$ ipython --no-banner

In [1]: import numpy as np

In [2]: np.set_printoptions(precision=2, suppress=True, linewidth=100)

In [3]: def rnd(a):
   ...:     return np.round(a, 2) + 0
   ...: 

In [4]: K = np.load("sample6.npy")

In [5]: print(K)
[[ -0.1   14.31  -4.9  -11.42   1.35   6.24   0.01]
 [-13.43 -12.19   0.32   3.86   6.37  -3.52   1.77]
 [ -4.86  11.83  -3.31   5.16  13.56   0.61  -3.86]
 [ -2.25   4.05  -0.76  -9.65  15.31   6.77   2.16]
 [ -4.38   4.68  -6.69 -11.58  -5.38 -12.26   0.9 ]
 [ -0.01   8.34  11.51 -11.78   1.06  -6.95  -3.12]
 [-13.2    4.14  -9.68  -8.23  -3.43   3.73   4.65]
 [ -7.17  -3.28   6.21  -4.21  14.15  -7.79   4.54]
 [  9.97 -12.73  -6.97   4.31  -6.16   2.53   5.2 ]
 [  4.8   11.93  12.59  -3.16   4.38   4.02  -5.56]
 [ -5.04  -6.27 -12.83  -6.41  11.12  -2.4    0.52]
 [ 14.5    4.1   -0.92  -1.38   1.67 -12.6    2.94]
 [ 12.2    9.15  -5.92  -2.48   8.66   3.25   6.37]
 [ -7.89  -2.2   15.31   8.09   3.3   -3.31  -3.36]
 [ -2.03 -15.15  -7.15   9.57   1.15  -0.85   4.65]
 [  5.76  -9.1   -8.15  -9.51   1.23  10.82   2.97]
 [-15.02   0.     2.36  -7.97   2.84   4.     9.01]
 [  0.78  -2.65   0.95 -13.5  -11.33  -8.8    1.82]
 [  2.1   -0.4    7.44 -12.15  -7.07  -9.77  -6.86]
 [ -2.81 -10.06  -6.1   12.66  -3.18   5.37  -7.38]
 [ 17.9   -4.15  -2.2    5.87   3.85  -2.27   1.74]
 [-12.98   7.55  -4.68 -10.46   1.15   6.03  -2.35]
 [ -7.26   4.05  10.96   4.63 -11.1    1.46   8.  ]
 [ -6.98   3.17   3.86  -5.76 -11.87  -0.7   12.32]
 [ -9.94   2.04   7.46   0.92  -2.32  10.55  11.13]
 [  1.32   4.47  -1.83 -14.65  10.34  -2.62  -6.81]
 [ 15.81   4.1    7.99   3.61  -0.38   4.36   6.09]
 [ 11.16   2.72   2.16  -4.98   9.26  12.35   0.56]
 [ -4.11   2.56  -5.94  -2.67   6.58 -16.18  -5.38]
 [-14.59   7.39   3.96   4.75  -0.47   4.46  -8.61]
 [ -3.28   0.15 -16.85   9.6    2.47   1.08  -2.44]
 [  0.78  -2.28   2.43  16.38   9.35   2.8   -4.96]
 [ -1.5   -4.27  11.86 -10.96  -1.74  -9.9    4.19]
 [ -7.05  -3.58   0.86  10.31   2.   -14.78   2.83]
 [  5.66   7.01  10.6    2.91   9.42 -10.06   2.86]
 [ -5.68 -11.04  -1.98  -9.37   5.93  -8.93  -6.26]
 [ -0.19  12.13  12.    -6.35   7.47  -0.38  -3.53]
 [ -5.46  -5.49  -7.15  -7.2    4.8    9.12 -11.44]
 [  3.57  12.63  -2.84   3.43  -4.64   6.59 -11.96]
 [  3.42  -9.11 -12.98  -5.04   6.88   6.69  -4.4 ]
 [ -5.86   3.31   4.6   11.    -4.22   0.74 -13.93]
 [  2.84   5.56 -11.04  -0.37  -5.89  14.06  -2.57]
 [ -2.37  13.55  -3.54   8.45   9.51  -2.12   5.64]
 [ -1.13  -7.16   0.52   7.02  -8.81  -1.79  14.73]
 [ -2.72  15.06  -1.07  -0.2    0.25   7.14 -10.65]
 [ -2.74   1.3    3.9   -8.47 -12.1   11.36  -5.33]
 [  6.15   3.42   8.7    0.21   1.65  -2.63  16.28]
 [  9.32   2.24  -4.05   0.33   7.52   0.36  15.33]
 [  2.45  -3.87  -6.03 -10.97  -9.85 -10.91   2.51]
 [ -8.51  -4.35   3.08   9.04 -11.52  -3.59   8.48]]

In [6]: Xs = K - K.mean(axis=0)

In [7]: vecs = np.linalg.svd(Xs)[2][:6]

In [8]: M2 = Xs - Xs @ vecs.T @ vecs

In [9]: print(rnd(np.linalg.norm(M2) / np.linalg.norm(Xs)))
0.27

In [10]: rng = np.random.default_rng(19)

In [11]: M2 = K + rng.integers(-2, 3, (50, 6)) @ rng.integers(-2, 3, (6, 7))

In [12]: print(rnd(M2))
[[  5.9   10.31   3.1  -10.42   0.35   7.24   4.01]
 [-16.43  -9.19   3.32   3.86  12.37 -11.52   3.77]
 [ -0.86   2.83  -3.31   0.16  16.56   1.61  -1.86]
 [  3.75  -8.95   3.24 -12.65  16.31  12.77   9.16]
 [ -3.38  -4.32  -7.69 -16.58  -4.38 -14.26   3.9 ]
 [ -4.01   7.34   8.51 -17.78   1.06 -10.95  -6.12]
 [ -5.2   -2.86   0.32  -9.23  -2.43   5.73   9.65]
 [ -6.17  -1.28  13.21  -3.21  15.15 -14.79   6.54]
 [  9.97 -14.73  -6.97   3.31  -5.16   4.53   6.2 ]
 [ -2.2   17.93   7.59  -2.16   3.38   8.02  -8.56]
 [ -1.04  -6.27 -11.83  -5.41  16.12  -0.4    0.52]
 [ 10.5    3.1    1.08  -3.38   5.67 -11.6    5.94]
 [ 12.2    7.15  -0.92   0.52   7.66   5.25  12.37]
 [-13.89   0.8    6.31   9.09   4.3   -1.31  -5.36]
 [ -6.03 -13.15  -8.15   5.57   1.15  -6.85   1.65]
 [  5.76   2.9   -4.15  -5.51  -2.77   4.82  -3.03]
 [-11.02   0.     9.36 -10.97  -0.16  -6.     7.01]
 [  4.78  -8.65   2.95 -12.5   -8.33  -2.8    6.82]
 [  6.1    1.6    7.44  -9.15  -4.07  -5.77  -7.86]
 [ -0.81  -0.06  -6.1   21.66  -4.18  15.37 -10.38]
 [ 16.9   -4.15   2.8    7.87   5.85  -7.27   6.74]
 [-18.98  15.55 -15.68 -10.46  -2.85   6.03 -11.35]
 [  1.74   0.05  11.96   7.63 -16.1    8.46   8.  ]
 [ -2.98   2.17   6.86  -3.76 -17.87   4.3   12.32]
 [-12.94 -10.96   7.46  -9.08   3.68   7.55  17.13]
 [ -1.68  -0.53  -4.83 -18.65  16.34  -7.62  -3.81]
 [  9.81  -0.9    6.99  -5.39   4.62  -0.64   7.09]
 [ 15.16  -0.28   5.16  -4.98  11.26  13.35   2.56]
 [ -4.11  -1.44  -8.94  -6.67   6.58 -18.18  -6.38]
 [-16.59  -0.61   3.96  -3.25  -0.47  -7.54  -6.61]
 [-11.28   4.15 -19.85   9.6    8.47   1.08  -1.44]
 [  2.78   9.72   3.43  25.38   8.35   6.8   -8.96]
 [  0.5  -13.27  16.86 -10.96   0.26  -5.9   13.19]
 [ -8.05  -8.58   2.86   6.31  10.   -13.78   6.83]
 [  7.66   6.01   8.6    0.91  13.42  -8.06   0.86]
 [ -2.68  -6.04  -5.98  -4.37   0.93   0.07 -11.26]
 [ -4.19  14.13  10.    -6.35  13.47  -1.38  -2.53]
 [ -5.46  -6.49  -3.15  -5.2    2.8    5.12  -7.44]
 [  1.57  18.63  -5.84   9.43  -2.64   9.59 -11.96]
 [  3.42 -13.11 -11.98  -8.04   3.88   1.69  -3.4 ]
 [-12.86  -2.69  -3.4    3.    -0.22  -0.26 -13.93]
 [  6.84  -0.44  -4.04  -2.37  -5.89  17.06   1.43]
 [ -4.37  29.55  -7.54  17.45   4.51  -1.12  -2.36]
 [ -6.13  -4.16  -0.48   4.02  -5.81  -4.79  12.73]
 [ -2.72   9.06  -5.07  -4.2    0.25  11.14 -10.65]
 [ -5.74   8.3    0.9   -8.47 -20.1    4.36 -12.33]
 [  1.15  10.42   6.7    0.21  -4.35 -10.63  11.28]
 [ 11.32  -0.76  -6.05  -2.67  12.52   4.36  14.33]
 [  4.45   9.13  -8.03  -0.97 -13.85  -4.91  -3.49]
 [ -6.51  -7.35   4.08   7.04  -9.52  -9.59   9.48]]

In [13]: print(rnd(np.abs(M2 - K).sum(axis=1)))
[25. 25. 24. 40. 22. 21. 34. 21.  7. 27. 13. 17. 19. 24. 20. 36. 29. 27. 17. 35. 20. 38. 29. 21.
 41. 29. 32. 15. 14. 32. 22. 33. 31. 25. 15. 36. 16. 17. 22. 17. 34. 26. 45. 20. 18. 35. 33. 20.
 43. 17.]

In [14]: print(rnd(np.linalg.svd(M2 - K, compute_uv=False)))
[60.46 44.04 33.1  24.53 14.69  9.84  0.  ]
